% python3 -q
>>> import numpy as np
>>> np.set_printoptions(precision=3, suppress=True, linewidth=100)
>>> theta = np.deg2rad(45)
>>> F = np.eye(3)
>>> F[np.ix_([1, 0], [1, 0])] = [[np.cos(theta), -np.sin(theta)], [np.sin(theta), np.cos(theta)]]
>>> F
array([[ 0.707,  0.707,  0.   ],
       [-0.707,  0.707,  0.   ],
       [ 0.   ,  0.   ,  1.   ]])
>>> r0 = np.array([1, -2, 1])
>>> B = F + np.outer(r0, np.eye(3)[0])
>>> np.linalg.matrix_rank(np.linalg.inv(B) - np.linalg.inv(F), tol=1e-8)
np.int64(1)
>>> np.linalg.matrix_rank(B - F)
np.int64(1)
>>> B
array([[ 1.707,  0.707,  0.   ],
       [-2.707,  0.707,  0.   ],
       [ 1.   ,  0.   ,  1.   ]])
>>> r0 = np.array([-1, -1])
>>> np.correlate(B[2], B[0], "full")
array([0.   , 0.707, 1.707, 0.707, 1.707])
>>> np.polyval(r0, B[2])
array([-2., -1., -2.])
>>> np.convolve(B[2], r0)
array([-1., -1., -1., -1.])
>>> np.array([np.convolve(row, r0, "same") for row in B])
array([[-1.707, -2.414, -0.707],
       [ 2.707,  2.   , -0.707],
       [-1.   , -1.   , -1.   ]])
>>> np.cross(B[2, :3], B[0, :3])
array([-0.707,  1.707,  0.707])
>>> U, sigma, Vt = np.linalg.svd(F, full_matrices=False)
>>> np.allclose(U * sigma @ Vt, F)
True
>>> Vt @ Vt.T
array([[1., 0., 0.],
       [0., 1., 0.],
       [0., 0., 1.]])
>>> E = np.load("sample7.npy")
>>> E
array([[0, 2, 0, 2],
       [1, 2, 1, 2],
       [0, 2, 0, 2],
       [1, 2, 1, 2]])
>>> round(np.linalg.norm(E, 2) / np.linalg.norm(E), 3)
np.float64(0.974)
>>> np.linalg.matrix_rank(E, rtol=0.1)
np.int64(2)
>>> [round(float(x), 3) for x in np.linalg.svd(E, compute_uv=False)[:3]]
[5.842, 1.369, 0.0]
>>> np.argsort(-np.linalg.norm(E, axis=0).round(6), kind="stable")[:3]
array([1, 3, 0])
>>> round(np.linalg.norm(E, "nuc"), 3)
np.float64(7.211)
>>> np.round(np.linalg.norm(E[1] - E[0]), 3)
np.float64(1.414)
>>> round(np.linalg.norm(E, 2), 3)
np.float64(5.842)
>>> np.round(E @ np.linalg.pinv(E) @ E, 3) + 0
array([[0., 2., 0., 2.],
       [1., 2., 1., 2.],
       [0., 2., 0., 2.],
       [1., 2., 1., 2.]])
>>> round(np.trace(np.linalg.pinv(E) @ E), 3)
np.float64(2.0)
>>> np.unique(E.round(6), axis=0).shape
(2, 4)
>>> P = np.triu(np.array([[1, 2, 3, 2], [3, 0, 0, 2], [0, 0, 3, 0], [1, 1, 0, 0]]), 1) + np.eye(4)
>>> B = P @ E @ np.linalg.inv(P)
>>> np.linalg.matrix_rank(B)
np.int64(2)
>>> np.round(np.poly(B), 3) + 0
array([ 1., -4., -8.,  0.,  0.])
>>> U, sigma, Vt = np.linalg.svd(E)
>>> sigma.round(3) + 0
array([5.842, 1.369, 0.   , 0.   ])
>>> B = U[:, :2] @ np.diag(sigma[:2]) @ Vt[:2]
>>> round(np.linalg.norm(E - B, 2), 3), round(sigma[2], 3)
(np.float64(0.0), np.float64(0.0))
>>> np.linalg.matrix_rank(B)
np.int64(2)
>>> np.linalg.matrix_rank(E, rtol=0.05)
np.int64(2)
>>> K = np.load("layer18.npy")
>>> K
array([[0.25 , 0.5  , 0.25 ],
       [0.333, 0.333, 0.333],
       [0.2  , 0.2  , 0.6  ]])
>>> np.abs(K).max()
np.float64(0.6)
>>> np.count_nonzero(K)
np.int64(9)
>>> np.linalg.matrix_rank(K)
np.int64(3)
>>> np.linalg.svd(K, compute_uv=False)
array([1.014, 0.332, 0.099])
>>> K.sum(axis=1)
array([1., 1., 1.])
>>> K.sum(axis=0)
array([0.783, 1.033, 1.183])
>>> np.linalg.rank(K)
Traceback (most recent call last):
  File "<python-input-50>", line 1, in <module>
    np.linalg.rank(K)
    ^^^^^^^^^^^^^^
AttributeError: module 'numpy.linalg' has no attribute 'rank'
>>> np.unravel_index(np.abs(K).argmax(), K.shape)
(np.int64(2), np.int64(2))
>>> vec = np.array([-8, -5, 5])
>>> a = np.maximum(K @ vec, 0)
>>> K.T @ a
array([0.08, 0.08, 0.24])
>>> K * (a > 1e-9)[:, None]
array([[0. , 0. , 0. ],
       [0. , 0. , 0. ],
       [0.2, 0.2, 0.6]])
>>> np.tanh(K @ vec)
array([-0.997, -0.99 ,  0.38 ])
>>> np.maximum(K @ vec, 0) - np.maximum(-K @ vec, 0)
array([-3.25 , -2.667,  0.4  ])
>>> np.flatnonzero(a > 1e-9)
array([2])
>>> a
array([0. , 0. , 0.4])
>>> np.maximum(K @ (3 * vec), 0)
array([0. , 0. , 1.2])
>>> vec = np.array([8, 6, 7])
>>> rhs = K @ vec
>>> c, lr = np.zeros(3), 1 / np.linalg.norm(K, 2) ** 2
>>> for i in range(15):
...     c -= lr * K.T @ (K @ c - rhs)
...     if i % 5 == 0: print(i, round(np.linalg.norm(K @ c - rhs), 3))
... 
0 0.361
5 0.305
10 0.276
>>> c
array([5.697, 7.081, 7.573])
>>> A = np.load("a.npy")
>>> A
array([[  6.438,  15.189,  11.307],
       [  4.174,  18.482,   6.402],
       [ 19.289,   4.693,   2.428],
       [ -1.837,  12.815,  15.245],
       [-12.675,  14.437,   5.56 ],
       [ 12.123,  15.243,   4.549],
       [  9.67 ,  14.937,  -9.13 ],
       [-14.576,   5.859,  12.378],
       [-18.786,  -5.899,  -3.506],
       [ 18.574,   7.034,  -2.349],
       [-12.219,  -0.021,  15.834],
       [-11.477, -10.461,  12.604],
       [ -8.804, -11.387,  13.886],
       [-12.987,  14.505,   4.576],
       [ 17.5  ,  -9.464,   2.043],
       [ -7.68 ,  12.723, -13.384],
       [-17.902,  -5.511,   7.012],
       [ 13.733, -13.048,  -6.414],
       [ -2.45 ,  16.372,  11.224],
       [  6.728,  -3.619,  18.483],
       [  5.797, -17.702,  -7.282],
       [-13.374,  -0.689,  14.855],
       [ 17.025,  -3.03 ,  10.048]])
>>> cen = (A - A.mean(axis=0)) / A.std(axis=0)
>>> np.argwhere(np.abs(cen) > 2)
array([[15,  2]])
>>> c = np.linalg.lstsq(np.delete(cen, 0, axis=1), cen[:, 0])[0]
>>> np.abs(c).argmax()
np.int64(1)
>>> round(1 - np.var(cen[:, 0] - np.delete(cen, 0, axis=1) @ c), 3)
np.float64(0.074)
>>> c
array([ 0.014, -0.271])
>>> r0, g = A[14], A[10]
>>> np.round(r0 @ g, 3)
np.float64(-181.285)
>>> round(r0 @ r0, 3)
np.float64(399.991)
>>> pr = (r0 @ g) / (r0 @ r0) * r0
>>> np.outer(r0, g)
array([[-213.832,   -0.368,  277.095],
       [ 115.641,    0.199, -149.853],
       [ -24.963,   -0.043,   32.349]])
>>> round(float((g - pr) @ r0), 3)
-0.0
>>> g - pr
array([-4.288, -4.31 , 16.76 ])
>>> np.linalg.matrix_rank(np.outer(r0, g))
np.int64(1)
>>> pr
array([-7.931,  4.289, -0.926])
>>> cen = A - A.mean(axis=0)
>>> vecs = np.linalg.svd(cen)[2][:2]
>>> B = cen - cen @ vecs.T @ vecs
>>> np.diag(vecs.T @ vecs)
array([0.907, 0.999, 0.094])
>>> np.einsum("ii->", E)
np.int64(4)
>>> np.round(np.linalg.eigvals(E), 3) + 0
array([ 5.464, -1.464,  0.   ,  0.   ])
>>> round(float(np.linalg.det(2 * E)), 3), round(float(np.linalg.det(E)), 3)
(0.0, 0.0)
>>> np.round(np.linalg.det(E.T), 3)
np.float64(0.0)
>>> np.round(np.poly(E), 3) + 0
array([ 1., -4., -8.,  0.,  0.])
>>> round(float(np.linalg.eigvals(E).sum().real), 3)
4.0
>>> np.einsum("ij,ji->", E, E)
np.int64(32)
>>> mat = np.load("data.npy")
>>> mat
array([[0.5, 0. , 0.5],
       [0.2, 0.8, 0. ],
       [0. , 0.5, 0.5]])
>>> r0 = np.array([2, 3, -3])
>>> B = mat + np.outer(r0, np.eye(3)[0])
>>> np.linalg.matrix_rank(B - mat)
np.int64(1)
>>> B
array([[ 2.5,  0. ,  0.5],
       [ 3.2,  0.8,  0. ],
       [-3. ,  0.5,  0.5]])
>>> C2 = mat.T @ mat
>>> (mat @ mat.T).shape
(3, 3)
>>> np.linalg.matrix_rank(C2)
np.int64(3)
>>> np.diag(C2)
array([0.29, 0.89, 0.5 ])
>>> np.round(np.trace(C2), 3), round(float((mat ** 2).sum()), 3)
(np.float64(1.68), 1.68)
>>> M = np.load("run0.npy")
>>> M
array([[ 1, -2,  4],
       [ 1, -1,  1],
       [ 1,  0,  0],
       [ 1,  1,  1]])
>>> W = np.array([[-4, -1, -1, 4, 2], [3, 2, -1, 1, -1], [-1, 3, 3, 3, -5]])
>>> c = np.array([1, -2, -2, 0, -1])
>>> hid = np.maximum(M @ W + c, 0)
>>> hid
array([[ 0,  5, 11, 14,  0],
       [ 0,  0,  1,  6,  0],
       [ 0,  0,  0,  4,  1],
       [ 0,  2,  0,  8,  0]])
>>> basis = np.array([[2, 0, 0], [1, 2, 0], [3, 0, 1], [2, 1, 3], [1, 3, 3]])
>>> hid @ basis
array([[66, 24, 53],
       [15,  6, 19],
       [ 9,  7, 15],
       [18, 12, 24]])
>>> W @ basis
array([[-2,  8, 17],
       [ 6,  2, -1],
       [11, -6, -3]])
>>> B = np.c_[M[:, :2] @ np.array([[1, -1], [-2, 2]]), np.array([-1, -2, 2, -2])]
>>> B
array([[ 5, -5, -1],
       [ 3, -3, -2],
       [ 1, -1,  2],
       [-1,  1, -2]])
>>> np.linalg.matrix_rank(np.c_[M, B])
np.int64(4)
>>> np.linalg.norm(np.linalg.qr(M)[0].T @ B, axis=0) ** 2 / ((B ** 2).sum(axis=0) + 1e-12)
array([1.  , 1.  , 0.35])
>>> np.round(np.linalg.lstsq(M, B[:, 0])[0], 3) + 0
array([ 1., -2.,  0.])
>>> P = M @ np.linalg.solve(M.T @ M, M.T)
>>> np.linalg.matrix_rank(np.eye(4) - P)
np.int64(1)
>>> np.round(np.trace(P), 3)
np.float64(3.0)
>>> O = M.astype(float).copy()
>>> for j in range(3):
...     O[:, j] -= O[:, :j] @ (O[:, :j].T @ O[:, j])
...     O[:, j] /= np.linalg.norm(O[:, j])
... 
>>> O
array([[ 0.5  , -0.671,  0.5  ],
       [ 0.5  , -0.224, -0.5  ],
       [ 0.5  ,  0.224, -0.5  ],
       [ 0.5  ,  0.671,  0.5  ]])
>>> arr = np.load("block8.npy")
>>> arr
array([[5., 4., 4., 0.],
       [4., 5., 4., 0.],
       [4., 4., 5., 0.],
       [0., 0., 0., 5.]])
>>> B = np.array([[7, -4], [-1, -8]])
>>> basis = np.kron(B, arr)
>>> basis.shape
(8, 8)
>>> basis
array([[ 35.,  28.,  28.,   0., -20., -16., -16.,  -0.],
       [ 28.,  35.,  28.,   0., -16., -20., -16.,  -0.],
       [ 28.,  28.,  35.,   0., -16., -16., -20.,  -0.],
       [  0.,   0.,   0.,  35.,  -0.,  -0.,  -0., -20.],
       [ -5.,  -4.,  -4.,  -0., -40., -32., -32.,  -0.],
       [ -4.,  -5.,  -4.,  -0., -32., -40., -32.,  -0.],
       [ -4.,  -4.,  -5.,  -0., -32., -32., -40.,  -0.],
       [ -0.,  -0.,  -0.,  -5.,  -0.,  -0.,  -0., -40.]])
>>> O, vecs = np.linalg.qr(basis[:, :3])[0], np.linalg.qr(basis[:, 3:])[0]
>>> sigma = np.linalg.svd(O.T @ vecs, compute_uv=False)
>>> sigma
array([0.316, 0.316, 0.316])
>>> X = np.diag(np.array([2, 1, 0, 2])) + 5 * np.eye(4, k=1) + 5 * np.eye(4, k=-1)
>>> X
array([[2., 5., 0., 0.],
       [5., 1., 5., 0.],
       [0., 5., 0., 5.],
       [0., 0., 5., 2.]])
>>> O, Rm = np.linalg.qr(X)
>>> Rm
array([[-5.385, -2.785, -4.642,  0.   ],
       [ 0.   ,  6.576, -1.206,  3.802],
       [ 0.   ,  0.   , -5.196, -2.807],
       [ 0.   ,  0.   ,  0.   , -2.582]])
>>> O
array([[-0.371,  0.603,  0.192,  0.679],
       [-0.928, -0.241, -0.077, -0.272],
       [-0.   ,  0.76 , -0.177, -0.625],
       [-0.   ,  0.   , -0.962,  0.272]])
>>> np.round(O @ Rm, 3) + 0
array([[2., 5., 0., 0.],
       [5., 1., 5., 0.],
       [0., 5., 0., 5.],
       [0., 0., 5., 2.]])
>>> np.round(abs(Rm[0, 0]), 3), round(float(np.linalg.norm(X[:, 0])), 3)
(np.float64(5.385), 5.385)
>>> np.allclose(Rm.T @ Rm, X.T @ X)
True
>>> O.shape, Rm.shape
((4, 4), (4, 4))
>>> np.abs(np.diag(Rm))
array([5.385, 6.576, 5.196, 2.582])
